% python3 -q
>>> import numpy as np
>>> from numpy import linalg as LA
>>> np.set_printoptions(precision=2, suppress=True, linewidth=100)
>>> rnd = lambda a: np.round(a, 2) + 0
>>> A = np.loadtxt("w.csv", delimiter=",")
>>> rnd(A)
array([[-0.07,  0.46,  0.76, -0.46],
       [ 0.46,  0.8 , -0.33,  0.2 ],
       [ 0.76, -0.33,  0.46,  0.33],
       [-0.46,  0.2 ,  0.33,  0.8 ]])
>>> # keeps lengths
>>> (A - A.T) / 2
array([[0., 0., 0., 0.],
       [0., 0., 0., 0.],
       [0., 0., 0., 0.],
       [0., 0., 0., 0.]])
>>> rnd(np.abs(LA.eigvals(A)).max())
np.float64(1.0)
>>> rnd(np.sort(np.abs(LA.eigvals(A))))
array([1., 1., 1., 1.])
>>> rnd(LA.matrix_power(A, 4))
array([[1., 0., 0., 0.],
       [0., 1., 0., 0.],
       [0., 0., 1., 0.],
       [0., 0., 0., 1.]])
>>> np.trace(A)
np.float64(2.0)
>>> other = np.array([[0, -1], [2, -1]])
>>> W2 = np.kron(other, A)
>>> W2.shape
(8, 8)
>>> rnd(LA.norm(W2, 2)), rnd(LA.norm(other, 2) * LA.norm(A, 2))
(np.float64(2.29), np.float64(2.29))
>>> LA.matrix_rank(W2)
np.int64(8)
>>> mat = np.loadtxt("layer0.csv", delimiter=",")
>>> mat
array([[  0.79, -80.53, -40.06, -60.52],
       [ -0.06, -81.18, -41.85, -60.03],
       [ -0.5 , -79.63, -41.23, -61.93],
       [  0.52, -80.32, -41.78, -61.42],
       [  0.08, -79.33, -41.03, -56.51],
       [ -0.38, -80.11, -39.88, -60.45],
       [ -1.28, -79.91, -39.36, -60.24],
       [ -0.97, -79.81, -41.24, -59.49],
       [ -1.89, -81.  , -39.87, -58.95],
       [ -1.51, -81.18, -39.61, -60.02],
       [  0.12, -80.11, -39.44, -60.1 ],
       [ -0.14, -79.69, -39.79, -57.09],
       [ -1.11, -79.58, -38.75, -60.56],
       [ -1.18, -80.96, -40.05, -60.86],
       [ -0.54, -79.22, -40.78, -58.59],
       [  2.31, -81.34, -39.73, -59.81],
       [  0.34, -81.89, -41.32, -61.62],
       [ -0.03, -79.32, -39.94, -59.51],
       [ -1.05, -80.58, -41.03, -59.41],
       [ -1.27, -82.1 , -40.04, -58.47]])
>>> blk = np.stack([mat, 3 * mat, mat[::-1]])
>>> rnd(LA.norm(blk, axis=(1, 2)))
array([ 483.06, 1449.19,  483.06])
>>> LA.matrix_rank(blk)
array([4, 4, 4])
>>> (blk @ mat.T).shape
(3, 20, 20)
>>> blk.shape
(3, 20, 4)
>>> D = LA.norm(mat[:, None] - mat[None], axis=-1)
>>> D.mean(axis=1).argmax()
np.int64(4)
>>> np.unravel_index(D.round(6).argmax(), D.shape)
(np.int64(4), np.int64(16))
